% python3 -q
>>> import numpy as np
>>> from numpy import linalg as LA
>>> np.set_printoptions(precision=2, suppress=True, linewidth=140)
>>> tidy = lambda a: np.round(a, 2) + 0
>>> J = np.loadtxt("sample16.csv", delimiter=",")
>>> print(tidy(J))
[[-0.11  0.22 -0.67 -0.67 -0.22]
 [ 0.22  0.96  0.13  0.13  0.04]
 [-0.67  0.13  0.6  -0.4  -0.13]
 [-0.67  0.13 -0.4   0.6  -0.13]
 [-0.22  0.04 -0.13 -0.13  0.96]]
>>> x = np.array([1, 0, 4, 2, 9])
>>> rhs = J @ x
>>> coef, lr = np.zeros(5), 1 / LA.norm(J, 2) ** 2
>>> for i in range(4):
...     coef -= lr * J.T @ (J @ coef - rhs)
...     if i % 1 == 0: print(i, round(LA.norm(J @ coef - rhs), 2))
... 
0 0.0
1 0.0
2 0.0
3 0.0
>>> print(tidy(LA.cond(J)))
1.0
>>> data = np.loadtxt("dump.csv", delimiter=",")
>>> print(data)
[[6. 0. 5. 5. 5. 5. 0. 5. 5. 0. 0. 5. 5. 5. 5.]
 [0. 6. 0. 0. 0. 0. 5. 0. 0. 5. 5. 0. 0. 0. 0.]
 [5. 0. 6. 5. 5. 5. 0. 5. 5. 0. 0. 5. 5. 5. 5.]
 [5. 0. 5. 6. 5. 5. 0. 5. 5. 0. 0. 5. 5. 5. 5.]
 [5. 0. 5. 5. 6. 5. 0. 5. 5. 0. 0. 5. 5. 5. 5.]
 [5. 0. 5. 5. 5. 6. 0. 5. 5. 0. 0. 5. 5. 5. 5.]
 [0. 5. 0. 0. 0. 0. 6. 0. 0. 5. 5. 0. 0. 0. 0.]
 [5. 0. 5. 5. 5. 5. 0. 6. 5. 0. 0. 5. 5. 5. 5.]
 [5. 0. 5. 5. 5. 5. 0. 5. 6. 0. 0. 5. 5. 5. 5.]
 [0. 5. 0. 0. 0. 0. 5. 0. 0. 6. 5. 0. 0. 0. 0.]
 [0. 5. 0. 0. 0. 0. 5. 0. 0. 5. 6. 0. 0. 0. 0.]
 [5. 0. 5. 5. 5. 5. 0. 5. 5. 0. 0. 6. 5. 5. 5.]
 [5. 0. 5. 5. 5. 5. 0. 5. 5. 0. 0. 5. 6. 5. 5.]
 [5. 0. 5. 5. 5. 5. 0. 5. 5. 0. 0. 5. 5. 6. 5.]
 [5. 0. 5. 5. 5. 5. 0. 5. 5. 0. 0. 5. 5. 5. 6.]]
>>> print(tidy(np.sort(LA.eigvals(data).real)))
[ 1.  1.  1.  1.  1.  1.  1.  1.  1.  1.  1.  1.  1. 21. 56.]
>>> print(tidy(LA.det(data)))
1176.0
>>> E = np.loadtxt("arr.csv", delimiter=",")
>>> print(tidy(E))
[[-0.35  0.36  0.36 -0.1  -0.21  0.04  0.22 -0.09]
 [ 0.36 -0.38 -0.24  0.06 -0.14  0.24  0.17 -0.06]
 [ 0.36 -0.24 -0.23 -0.35 -0.16  0.1  -0.13  0.06]
 [-0.1   0.06 -0.35 -0.34  0.98 -0.61 -0.45  0.61]
 [-0.21 -0.14 -0.16  0.98  0.85 -0.26 -0.18  0.29]
 [ 0.04  0.24  0.1  -0.61 -0.26 -0.12 -0.76  0.2 ]
 [ 0.22  0.17 -0.13 -0.45 -0.18 -0.76 -1.22 -0.66]
 [-0.09 -0.06  0.06  0.61  0.29  0.2  -0.66  0.78]]
>>> rng = np.random.default_rng(63)
>>> lab = rng.permutation(5)
>>> print(lab)
[2 4 3 1 0]
>>> Y = J[lab][:, lab]
>>> print(np.allclose(Y, J))
False
